In [1]: import numpy as np

In [2]: np.set_printoptions(precision=1, suppress=True, linewidth=200)

In [3]: K = np.loadtxt("sample1.csv", delimiter=",")

In [4]: K
Out[4]: 
array([[3., 1., 1.],
       [1., 3., 1.],
       [1., 1., 3.]])

In [5]: low = np.linalg.cholesky(K)

In [6]: np.linalg.eigvalsh(K).min() > 0
Out[6]: np.True_

In [7]: print(low)
[[1.7 0.  0. ]
 [0.6 1.6 0. ]
 [0.6 0.4 1.6]]

In [8]: x = np.ones(3)

In [9]: for _ in range(7):
   ...:     x = K @ x
   ...:     x /= np.linalg.norm(x)
   ...:     print(round(x @ K @ x, 1))
   ...: 
5.0
5.0
5.0
5.0
5.0
5.0
5.0

In [10]: round(np.linalg.eigvalsh(K)[-1], 1)
Out[10]: np.float64(5.0)

In [11]: Y = K / np.linalg.norm(K, axis=1, keepdims=True)

In [12]: G = Y @ Y.T

In [13]: np.linalg.norm(Y, axis=1)
Out[13]: array([1., 1., 1.])

In [14]: print(G)
[[1.  0.6 0.6]
 [0.6 1.  0.6]
 [0.6 0.6 1. ]]

In [15]: round(float(np.degrees(np.arccos(np.clip(G[2, 0], -1, 1)))), 1)
Out[15]: 50.5

In [16]: O, r_ = np.linalg.qr(K)

In [17]: round(np.trace(O @ O.T), 1)
Out[17]: np.float64(3.0)

In [18]: np.abs(np.diag(r_))
Out[18]: array([3.3, 2.6, 2.4])

In [19]: O
Out[19]: 
array([[-0.9,  0.4, -0.2],
       [-0.3, -0.9, -0.2],
       [-0.3, -0.1,  0.9]])

In [20]: O @ r_
Out[20]: 
array([[3., 1., 1.],
       [1., 3., 1.],
       [1., 1., 3.]])

In [21]: r_
Out[21]: 
array([[-3.3, -2.1, -2.1],
       [ 0. , -2.6, -1. ],
       [ 0. ,  0. ,  2.4]])

In [22]: feats = np.loadtxt("run12.csv", delimiter=",")

In [23]: feats.round(1) + 0
Out[23]: 
array([[ 2.9,  0.7, -0.3],
       [ 3. ,  0. , -0.2],
       [-0.2, -2.9,  0.7],
       [ 0.3, -2.9,  0.6],
       [ 2.4,  1.8, -0.5],
       [-2. ,  2.2, -0.4],
       [ 3. , -0.2, -0.1],
       [-0.2,  2.9, -0.6],
       [ 3. , -0.4, -0.1],
       [ 2.3, -1.9,  0.3],
       [ 2.3, -1.9,  0.3],
       [-3. , -0.4,  0.2],
       [ 1.2, -2.7,  0.5],
       [-2.3, -1.9,  0.5],
       [-1.5, -2.5,  0.6],
       [-2.4,  1.8, -0.3],
       [ 0.7,  2.8, -0.7],
       [-2.2,  2. , -0.3],
       [ 2.7, -1.2,  0.1],
       [ 0.8,  2.8, -0.7],
       [ 2.8,  0.9, -0.4],
       [ 3. ,  0.4, -0.2]])

In [24]: Ac = feats - feats.mean(axis=1)
Traceback (most recent call last):
  Cell In[24], line 1
    Ac = feats - feats.mean(axis=1)
ValueError: operands could not be broadcast together with shapes (22,3) (22,) 


In [25]: Ac = feats - feats.mean(axis=0)

In [26]: left, sig, Vh = np.linalg.svd(Ac, full_matrices=False)

In [27]: sig.round(1) + 0
Out[27]: array([10. ,  9.2,  0. ])

In [28]: print(np.linalg.matrix_rank(Ac))
2

In [29]: np.round(Ac.mean(axis=0), 1) + 0
Out[29]: array([0., 0., 0.])

In [30]: (np.sign(left[:, 0]) == np.sign(left[0, 0])).astype(int)
Out[30]: array([1, 1, 1, 1, 1, 0, 1, 0, 1, 1, 1, 0, 1, 0, 0, 0, 0, 0, 1, 0, 1, 1])

In [31]: np.searchsorted(np.cumsum(sig ** 2) / (sig ** 2).sum(), 0.9) + 1
Out[31]: np.int64(2)
